>>> import numpy as np
>>> np.set_printoptions(suppress=True, linewidth=160)
>>> arr = np.loadtxt("case17.csv", delimiter=",")
>>> print(arr.round(1))
[[-1.2 -1.6  1.  -0.3 -2.1  1.7 -3.   0.2 -0.5 -0.3  1.7]
 [ 1.5 -1.1  1.2  0.9 -0.2 -0.1 -0.5  2.2  2.8 -1.9 -1.5]
 [-1.5 -1.5 -0.9  1.1  2.9 -0.1 -0.5  2.8 -1.2  0.7  0.3]
 [ 0.3 -0.9 -1.5 -2.  -1.6  2.2  1.5  1.7 -0.3  1.5 -1.7]
 [-1.4  0.9  0.2  0.9 -2.3 -2.4 -0.5  1.2 -2.  -0.4 -2.2]
 [ 3.6 -1.4 -0.3  0.4 -0.6 -1.8 -0.8  0.3 -1.1  1.9  1. ]
 [-0.3  2.4 -1.6 -1.8 -0.3 -1.3 -1.4  1.8  1.9  0.5  1.5]
 [ 1.9  2.4 -1.2  1.4  0.4  2.3 -1.4  0.5 -1.6 -1.2 -0.4]
 [-0.3  1.1  1.   2.7 -1.5  0.8  2.2  1.3  0.5  1.2  2.1]
 [ 0.7 -0.4  0.3 -1.7 -0.2 -0.5  1.8  1.2 -1.8 -3.1  1.9]
 [-0.5 -1.5 -3.7  1.6 -1.2 -0.4  0.4 -1.   0.8 -1.4  0.5]]
>>> print(arr.shape)
(11, 11)
>>> Q, r_ = np.linalg.qr(arr)
>>> print(np.allclose(r_.T @ r_, arr.T @ arr))
True
>>> print(np.round(np.trace(Q @ Q.T), 1))
11.0
>>> print(r_.round(1) + 0)
[[5. 0. 0. 0. 0. 0. 0. 0. 0. 0. 0.]
 [0. 5. 0. 0. 0. 0. 0. 0. 0. 0. 0.]
 [0. 0. 5. 0. 0. 0. 0. 0. 0. 0. 0.]
 [0. 0. 0. 5. 0. 0. 0. 0. 0. 0. 0.]
 [0. 0. 0. 0. 5. 0. 0. 0. 0. 0. 0.]
 [0. 0. 0. 0. 0. 5. 0. 0. 0. 0. 0.]
 [0. 0. 0. 0. 0. 0. 5. 0. 0. 0. 0.]
 [0. 0. 0. 0. 0. 0. 0. 5. 0. 0. 0.]
 [0. 0. 0. 0. 0. 0. 0. 0. 5. 0. 0.]
 [0. 0. 0. 0. 0. 0. 0. 0. 0. 5. 0.]
 [0. 0. 0. 0. 0. 0. 0. 0. 0. 0. 5.]]
>>> print(np.round(Q @ r_, 1))
[[-1.2 -1.6  1.  -0.3 -2.1  1.7 -3.   0.2 -0.5 -0.3  1.7]
 [ 1.5 -1.1  1.2  0.9 -0.2 -0.1 -0.5  2.2  2.8 -1.9 -1.5]
 [-1.5 -1.5 -0.9  1.1  2.9 -0.1 -0.5  2.8 -1.2  0.7  0.3]
 [ 0.3 -0.9 -1.5 -2.  -1.6  2.2  1.5  1.7 -0.3  1.5 -1.7]
 [-1.4  0.9  0.2  0.9 -2.3 -2.4 -0.5  1.2 -2.  -0.4 -2.2]
 [ 3.6 -1.4 -0.3  0.4 -0.6 -1.8 -0.8  0.3 -1.1  1.9  1. ]
 [-0.3  2.4 -1.6 -1.8 -0.3 -1.3 -1.4  1.8  1.9  0.5  1.5]
 [ 1.9  2.4 -1.2  1.4  0.4  2.3 -1.4  0.5 -1.6 -1.2 -0.4]
 [-0.3  1.1  1.   2.7 -1.5  0.8  2.2  1.3  0.5  1.2  2.1]
 [ 0.7 -0.4  0.3 -1.7 -0.2 -0.5  1.8  1.2 -1.8 -3.1  1.9]
 [-0.5 -1.5 -3.7  1.6 -1.2 -0.4  0.4 -1.   0.8 -1.4  0.5]]
>>> print(abs(r_[0, 0]), np.round(np.linalg.norm(arr[:, 0]), 1))
5.0 5.0
>>> print(np.round(Q.T @ Q, 1) + 0)
[[1. 0. 0. 0. 0. 0. 0. 0. 0. 0. 0.]
 [0. 1. 0. 0. 0. 0. 0. 0. 0. 0. 0.]
 [0. 0. 1. 0. 0. 0. 0. 0. 0. 0. 0.]
 [0. 0. 0. 1. 0. 0. 0. 0. 0. 0. 0.]
 [0. 0. 0. 0. 1. 0. 0. 0. 0. 0. 0.]
 [0. 0. 0. 0. 0. 1. 0. 0. 0. 0. 0.]
 [0. 0. 0. 0. 0. 0. 1. 0. 0. 0. 0.]
 [0. 0. 0. 0. 0. 0. 0. 1. 0. 0. 0.]
 [0. 0. 0. 0. 0. 0. 0. 0. 1. 0. 0.]
 [0. 0. 0. 0. 0. 0. 0. 0. 0. 1. 0.]
 [0. 0. 0. 0. 0. 0. 0. 0. 0. 0. 1.]]
>>> x = np.array([3, 5, 3, 0, 5, 2, 5, 0, 2, 1, 5])
>>> y = arr @ x
>>> b, lr = np.zeros(11), 1 / np.linalg.norm(arr, 2) ** 2
>>> for i in range(30):
...     b -= lr * arr.T @ (arr @ b - y)
...     if i % 10 == 0: print(i, round(np.linalg.norm(arr @ b - y), 1))
... 
0 0.0
10 0.0
20 0.0
>>> print(b.round(1) + 0)
[3. 5. 3. 0. 5. 2. 5. 0. 2. 1. 5.]
